>>> import numpy as np
>>> from numpy import linalg as LA
>>> np.set_printoptions(precision=3, suppress=True, linewidth=120)
>>> def tidy(a):
...     return np.round(a, 3) + 0
... 
>>> arr = np.loadtxt("out3.csv", delimiter=",")
>>> tidy(arr)
array([[ 0.795,  0.063, -0.021, -0.158,  0.038, -0.087, -0.025,  0.079,  0.151,  0.177,  0.062,  0.237, -0.056,
         0.018],
       [ 0.063,  0.851, -0.045, -0.029,  0.002,  0.042,  0.132,  0.195, -0.015, -0.178, -0.062, -0.045,  0.065,
        -0.145],
       [-0.021, -0.045,  0.823,  0.008,  0.018,  0.006,  0.017,  0.131,  0.048, -0.121, -0.112,  0.146,  0.183,
         0.202],
       [-0.158, -0.029,  0.008,  0.813,  0.035, -0.061,  0.066,  0.178,  0.128,  0.095,  0.058,  0.16 , -0.075,
        -0.159],
       [ 0.038,  0.002,  0.018,  0.035,  0.991,  0.014, -0.007, -0.04 , -0.033, -0.015, -0.001, -0.053, -0.004,
        -0.002],
       [-0.087,  0.042,  0.006, -0.061,  0.014,  0.961, -0.024,  0.005,  0.06 ,  0.095,  0.037,  0.091, -0.039,
         0.01 ],
       [-0.025,  0.132,  0.017,  0.066, -0.007, -0.024,  0.872, -0.194, -0.007,  0.122,  0.029,  0.023, -0.019,
         0.186],
       [ 0.079,  0.195,  0.131,  0.178, -0.04 ,  0.005, -0.194,  0.592, -0.115,  0.162,  0.073, -0.164, -0.099,
         0.167],
       [ 0.151, -0.015,  0.048,  0.128, -0.033,  0.06 , -0.007, -0.115,  0.878, -0.089, -0.022, -0.196,  0.008,
        -0.014],
       [ 0.177, -0.178, -0.121,  0.095, -0.015,  0.095,  0.122,  0.162, -0.089,  0.677, -0.153, -0.113,  0.193,
         0.001],
       [ 0.062, -0.062, -0.112,  0.058, -0.001,  0.037,  0.029,  0.073, -0.022, -0.153,  0.901,  0.011,  0.144,
         0.116],
       [ 0.237, -0.045,  0.146,  0.16 , -0.053,  0.091,  0.023, -0.164, -0.196, -0.113,  0.011,  0.64 , -0.067,
        -0.175],
       [-0.056,  0.065,  0.183, -0.075, -0.004, -0.039, -0.019, -0.099,  0.008,  0.193,  0.144, -0.067,  0.78 ,
        -0.225],
       [ 0.018, -0.145,  0.202, -0.159, -0.002,  0.01 ,  0.186,  0.167, -0.014,  0.001,  0.116, -0.175, -0.225,
         0.427]])
>>> rk = LA.matrix_rank(arr)
>>> rk
np.int64(11)
>>> null = LA.svd(arr)[2][rk:].T
>>> np.allclose(arr @ null, 0)
True
